% python3 -q
>>> import numpy as np
>>> from numpy import linalg as LA
>>> np.set_printoptions(precision=2, suppress=True, linewidth=140)
>>> def rd(a):
...     return np.round(a, 2) + 0
... 
>>> K = np.load("data.npy")
>>> print(K)
[[ 0. -8.]
 [-8.  0.]]
>>> x0 = np.array([1, 3])
>>> y = K @ x0
>>> c, lr = np.zeros(2), 1 / LA.norm(K, 2) ** 2
>>> for i in range(15):
...     c -= lr * K.T @ (K @ c - y)
...     if i % 5 == 0: print(i, round(LA.norm(K @ c - y), 2))
... 
0 0.0
5 0.0
10 0.0
>>> c
array([1., 3.])
>>> evals, vecs = LA.eig(K)
>>> print(np.prod(evals))
-64.0
>>> rd(K @ vecs[:, 0] - evals[0] * vecs[:, 0])
array([0., 0.])
>>> rd(np.sort(LA.eigvals(LA.inv(K))))
array([-0.12,  0.13])
>>> rd(np.sort(LA.eigvals(K.T)))
array([-8.,  8.])
>>> x0 = np.array([7, 3])
>>> K * x0
array([[  0., -24.],
       [-56.,   0.]])
>>> K @ (2 * x0)
array([ -48., -112.])
>>> K @ np.eye(2)[1]
array([-8.,  0.])
>>> (K * x0).sum(axis=1)
array([-24., -56.])
>>> rd(LA.det(K[::-1]))
np.float64(64.0)
>>> np.kron(np.eye(2, dtype=int), K)
array([[ 0., -8.,  0., -0.],
       [-8.,  0., -0.,  0.],
       [ 0., -0.,  0., -8.],
       [-0.,  0., -8.,  0.]])
>>> rd(np.poly(K))
array([  1.,   0., -64.])
>>> rd(LA.eigvals(K))
array([ 8., -8.])
>>> W0 = np.loadtxt("out8.csv", delimiter=",")
>>> print(W0)
[[-1. -1.]
 [ 0.  0.]]
>>> rd(LA.matrix_power(W0 - np.diag(np.diag(W0)), 2))
array([[0., 0.],
       [0., 0.]])
>>> try:
...     LA.inv(W0)
... except LA.LinAlgError as e:
...     print(repr(e))
... 
LinAlgError('Singular matrix')
>>> W0 @ W0
array([[1., 1.],
       [0., 0.]])
>>> Uu, sig, Vh = LA.svd(W0)
>>> np.argmax(sig[:-1] / (sig[1:] + 1e-6)) + 1
np.int64(1)
>>> out = Uu[:, :1] @ np.diag(sig[:1]) @ Vh[:1]
>>> print(rd(LA.norm(W0 - out, 2)), sig[1])
0.0 0.0
>>> LA.matrix_rank(out)
np.int64(1)
>>> rd(LA.norm(W0 - out) / LA.norm(W0))
np.float64(0.0)
>>> m1 = np.array([[-1.2, 1.0, -0.7, -0.6, 0.2],
...     [2.2, 0.6, -0.8, 0.9, -1.1],
...     [2.2, 0.67, -0.8, 0.89, -1.12],
...     [0.2, 0.7, -0.6, 0.0, -0.6]])
>>> x0 = np.array([0, 0, 3, 2, 3])
>>> print(rd(m1 * x0))
[[ 0.    0.   -2.1  -1.2   0.6 ]
 [ 0.    0.   -2.4   1.8  -3.3 ]
 [ 0.    0.   -2.4   1.78 -3.36]
 [ 0.    0.   -1.8   0.   -1.8 ]]
>>> np.sign((m1 @ x0).round(6))
array([-1., -1., -1., -1.])
>>> x0 @ m1
Traceback (most recent call last):
  File "<python-input-40>", line 1, in <module>
    x0 @ m1
    ~~~^~~~
ValueError: matmul: Input operand 1 has a mismatch in its core dimension 0, with gufunc signature (n?,k),(k,m?)->(n?,m?) (size 4 is different from 5)
>>> rd(m1 @ np.ones(5))
array([-1.3 ,  1.8 ,  1.84, -0.3 ])
>>> rd(LA.norm(m1, 1)), rd(LA.norm(m1, np.inf))
(np.float64(5.8), np.float64(5.68))
>>> print(rd(LA.norm(m1[2], 1)), rd(LA.norm(m1[2], np.inf)))
5.68 2.2
>>> rd(m1[2] @ m1[3])
np.float64(2.06)
>>> rd(LA.norm(m1) ** 2 / LA.norm(m1, 2) ** 2)
np.float64(1.2)
>>> rd(LA.norm(m1, axis=0))
array([3.34, 1.52, 1.46, 1.4 , 1.69])
>>> def softmax(z):
...     e = np.exp(z - z.max(axis=-1, keepdims=True))
...     return e / e.sum(axis=-1, keepdims=True)
... 
>>> rd(softmax(10 * m1[2]))
array([1., 0., 0., 0., 0.])
>>> rd(softmax(m1).sum(axis=1))
array([1., 1., 1., 1.])
>>> scores = m1 @ m1.T / np.sqrt(5)
>>> rd(softmax(scores)[2] @ m1)
array([ 2.11,  0.64, -0.79,  0.86, -1.09])
>>> rd(softmax(scores + np.triu(np.full(scores.shape, -np.inf), 1)))
array([[1.  , 0.  , 0.  , 0.  ],
       [0.01, 0.99, 0.  , 0.  ],
       [0.01, 0.49, 0.5 , 0.  ],
       [0.17, 0.3 , 0.31, 0.22]])
>>> softmax(scores).round(6).argmax(axis=1)
array([0, 2, 2, 2])
>>> feats = np.loadtxt("run17.csv", delimiter=",")
>>> feats
array([[ 3.,  2., -2.,  2.],
       [ 2., -2.,  2.,  3.],
       [ 1.,  1., -1.,  1.]])
>>> rng = np.random.default_rng(17)
>>> out = feats + rng.integers(-2, 3, (3, 2)) @ rng.integers(-2, 3, (2, 4))
>>> out
array([[ 4., -1.,  0.,  1.],
       [ 0.,  2.,  2.,  5.],
       [ 1.,  1., -1.,  1.]])
>>> out - feats
array([[ 1., -3.,  2., -1.],
       [-2.,  4.,  0.,  2.],
       [ 0.,  0.,  0.,  0.]])
>>> rd(LA.svd(out - feats, compute_uv=False))
array([6.01, 1.7 , 0.  ])
>>> LA.matrix_rank(out - feats, tol=1e-8)
np.int64(2)
>>> W = np.array([[3, 4, -3, 0, 4],
...     [5, 5, -2, 2, 0],
...     [4, 2, -2, -5, -4],
...     [0, 3, 2, -2, 3]])
>>> c = np.array([0, 1, 2, 2, 1])
>>> H = np.maximum(feats @ W + c, 0)
>>> print(H)
[[11. 25.  0. 12. 27.]
 [ 4. 12.  2.  0. 10.]
 [ 4. 11.  1.  7. 12.]]
>>> rd((H > 0).mean(axis=0))
array([1.  , 1.  , 0.67, 0.67, 1.  ])
>>> (H > 0).astype(int)
array([[1, 1, 0, 1, 1],
       [1, 1, 1, 0, 1],
       [1, 1, 1, 1, 1]])
>>> Z = np.array([[-2, 0], [-2, -2], [-2, 2], [-1, 2], [0, -2]])
>>> (H @ Z).round(6).argmax(axis=1)
array([1, 0, 1])
>>> print(W @ Z)
[[ -8 -22]
 [-18 -10]
 [ -3 -10]
 [ -8 -12]]
>>> H @ Z
array([[-84., -80.],
       [-36., -40.],
       [-39., -30.]])
